>>> import numpy as np
>>> from numpy import linalg as LA
>>> np.set_printoptions(precision=3, suppress=True, linewidth=160, floatmode="fixed")
>>> A = np.load("mat.npy")
>>> A
array([[ 0,  0,  2],
       [ 0, -3,  0],
       [ 2,  0,  0]])
>>> f = np.array([-3, 2])
>>> np.convolve(A[2], f)
array([-6,  4,  0,  0])
>>> np.correlate(A[2], A[0], "full")
array([4, 0, 0, 0, 0])
>>> np.array([np.convolve(row, f, "same") for row in A])
array([[ 0,  0, -6],
       [ 0,  9, -6],
       [-6,  4,  0]])
>>> np.polyval(f, A[2])
array([-4,  2,  2])
>>> other = np.array([[-3, 3, 5, -4], [1, -5, -5, -2]])
>>> F = other.T @ other
>>> F
array([[ 10, -14, -20,  10],
       [-14,  34,  40,  -2],
       [-20,  40,  50, -10],
       [ 10,  -2, -10,  20]])
>>> other = F[0, 0] * F[1:] - np.outer(F[1:, 0], F[0])
>>> other
array([[  0, 144, 120, 120],
       [  0, 120, 100, 100],
       [  0, 120, 100, 100]])
>>> np.flatnonzero(~other.round(6).any(axis=1))
array([], dtype=int64)
>>> left, sigma, vt = LA.svd(F)
>>> sigma.round(3) + 0
array([92.057, 21.943,  0.000,  0.000])
>>> np.argmax(sigma[:-1] / (sigma[1:] + 1e-6)) + 1
np.int64(2)
>>> other = left[:, :2] @ np.diag(sigma[:2]) @ vt[:2]
>>> LA.matrix_rank(F, rtol=0.05)
np.int64(2)
>>> np.round(LA.norm(F - other, 2), 3), round(float(sigma[2]), 3)
(np.float64(0.0), 0.0)
>>> LA.matrix_rank(other)
np.int64(2)
>>> np.round(LA.norm(F - other) / LA.norm(F), 3)
np.float64(0.0)
>>> K = np.load("a.npy")
>>> K
array([[ 1,  2,  1],
       [ 1,  2,  1],
       [-6,  5,  5],
       [ 0,  0,  0],
       [ 0,  0,  0],
       [ 0,  0,  0],
       [ 0,  0,  0],
       [-3,  3,  3],
       [-3,  2,  2],
       [ 0,  0,  0],
       [ 0,  0,  0],
       [ 0,  0,  0],
       [ 1,  2,  1],
       [ 0,  0,  0],
       [ 1,  2,  1],
       [ 0,  0,  0]])
>>> Ac = (K - K.mean(axis=0)) / K.std(axis=0)
>>> Ac.std(axis=0)
array([1.000, 1.000, 1.000])
>>> np.argwhere(np.abs(Ac) > 2)
array([[2, 0],
       [2, 1],
       [2, 2]])
>>> coef = LA.lstsq(np.delete(Ac, 2, axis=1), Ac[:, 2])[0]
>>> np.abs(coef).argmax()
np.int64(1)
>>> round(float(1 - np.var(Ac[:, 2] - np.delete(Ac, 2, axis=1) @ coef)), 3)
0.998
>>> labels = K[:, 1] > np.median(K[:, 1])
>>> f = K[labels].mean(axis=0) - K[~labels].mean(axis=0)
>>> f
array([-1.143,  2.571,  2.000])
>>> (((K - K.mean(axis=0)) @ f > 0) == labels).mean()
np.float64(1.0)
>>> labels.astype(int)
array([1, 1, 1, 0, 0, 0, 0, 1, 1, 0, 0, 0, 1, 0, 1, 0])
>>> np.argsort(-np.abs(f).round(6), kind="stable")
array([1, 2, 0])
>>> m1 = np.load("arr.npy")
>>> m1
array([[ 2,  3,  4,  5],
       [ 6,  7,  8,  9],
       [10, 11, 12, 13],
       [14, 15, 16, 17]])
>>> LA.norm(m1, axis=1).argmax()
np.int64(3)
>>> LA.norm(m1, axis=0)
array([18.330, 20.100, 21.909, 23.749])
>>> np.round(LA.norm(m1, "nuc"), 3)
np.float64(44.091)
>>> round(float(LA.norm(m1) ** 2 / LA.norm(m1, 2) ** 2), 3)
1.002
>>> other = np.array([[0]])
>>> Z = np.array([[3, 3, 3], [3, 3, 0], [0, 1, 0]])
>>> arr = np.block([[other, np.array([[0, 0, 0]])], [np.zeros((3, 1)), Z]])
>>> arr
array([[0.000, 0.000, 0.000, 0.000],
       [0.000, 3.000, 3.000, 3.000],
       [0.000, 3.000, 3.000, 0.000],
       [0.000, 0.000, 1.000, 0.000]])
>>> LA.matrix_rank(arr, rtol=0.1)
np.int64(3)
>>> [round(float(x), 3) for x in LA.svd(arr, compute_uv=False)[:3]]
[6.441, 2.006, 0.697]
>>> np.argsort(-LA.norm(arr, axis=0).round(6), kind="stable")[:3]
array([2, 1, 3])
>>> LA.cond(arr) > 100
np.True_
>>> np.unique(arr.round(6), axis=0).shape
(4, 4)
>>> M = np.load("m.npy")
>>> M
array([[ 5,  6,  7,  8],
       [ 9, 10, 11, 12],
       [13, 14, 15, 16],
       [17, 18, 19, 20]])
>>> [round(float(x), 3) for x in LA.svd(M, compute_uv=False)[:3]]
[53.27, 1.502, 0.0]
>>> np.round(LA.norm(M, 2) / LA.norm(M), 3)
np.float64(1.0)
>>> LA.cond(M) > 100
np.True_
>>> J = np.load("x.npy")
>>> J
array([[ 3,  1,  1],
       [ 2,  0,  0],
       [ 1, -1, -1],
       [ 0, -2, -2]])
>>> f, r1 = J[3], J[1]
>>> f @ r1
np.int64(0)
>>> f @ f
np.int64(8)
>>> p = (f @ r1) / (f @ f) * f
>>> np.outer(f, r1)
array([[ 0,  0,  0],
       [-4,  0,  0],
       [-4,  0,  0]])
>>> round(LA.norm(f + r1) ** 2 + LA.norm(f - r1) ** 2, 3)
np.float64(24.0)
>>> (r1 - p) @ f
np.float64(0.0)
>>> left, sigma, vt = LA.svd(J)
>>> sigma.round(3) + 0
array([4.000, 3.162, 0.000])
>>> other = left[:, :2] @ np.diag(sigma[:2]) @ vt[:2]
>>> round(LA.norm(J - other) / LA.norm(J), 3)
np.float64(0.0)
>>> LA.matrix_rank(J, rtol=0.05)
np.int64(2)
>>> other.round(3) + 0
array([[ 3.000,  1.000,  1.000],
       [ 2.000,  0.000,  0.000],
       [ 1.000, -1.000, -1.000],
       [ 0.000, -2.000, -2.000]])
>>> np.round(J @ LA.pinv(J) @ J, 3) + 0
array([[ 3.000,  1.000,  1.000],
       [ 2.000,  0.000,  0.000],
       [ 1.000, -1.000, -1.000],
       [ 0.000, -2.000, -2.000]])
>>> np.abs(np.diag(LA.qr(J)[1])) > 1e-9
array([ True,  True, False])
>>> round(np.trace(LA.pinv(J) @ J), 3)
np.float64(2.0)
>>> feats = np.load("run13.npy")
>>> feats
array([[ 0.100, -1.500,  2.100],
       [ 0.169, -1.430,  2.106],
       [ 0.800,  0.800,  1.900],
       [-0.400, -0.200,  0.200]])
>>> hat = feats @ LA.solve(feats.T @ feats, feats.T)
>>> np.diag(hat)
array([0.511, 0.496, 1.000, 0.994])
>>> np.round((np.eye(4) - hat) @ feats, 3) + 0
array([[0.000, 0.000, 0.000],
       [0.000, 0.000, 0.000],
       [0.000, 0.000, 0.000],
       [0.000, 0.000, 0.000]])
>>> hat
array([[ 0.511,  0.496, -0.016,  0.056],
       [ 0.496,  0.496,  0.016, -0.057],
       [-0.016,  0.016,  1.000,  0.002],
       [ 0.056, -0.057,  0.002,  0.994]])
>>> np.round(np.trace(hat), 3)
np.float64(3.0)
>>> def softmax(z):
...     e = np.exp(z - z.max(axis=-1, keepdims=True))
...     return e / e.sum(axis=-1, keepdims=True)
... 
>>> softmax(feats).sum(axis=1)
array([1.000, 1.000, 1.000, 1.000])
>>> att = feats @ feats.T / np.sqrt(3)
>>> softmax(att)[1] @ feats
array([ 0.165, -1.312,  2.062])
>>> softmax(att).round(6).argmax(axis=1)
array([0, 0, 2, 0])
>>> softmax(att + np.triu(np.full(att.shape, -np.inf), 1))
array([[1.000, 0.000, 0.000, 0.000],
       [0.511, 0.489, 0.000, 0.000],
       [0.189, 0.203, 0.608, 0.000],
       [0.295, 0.288, 0.188, 0.229]])
>>> softmax(att)
array([[0.477, 0.454, 0.053, 0.015],
       [0.473, 0.453, 0.059, 0.015],
       [0.183, 0.196, 0.588, 0.033],
       [0.295, 0.288, 0.188, 0.229]])
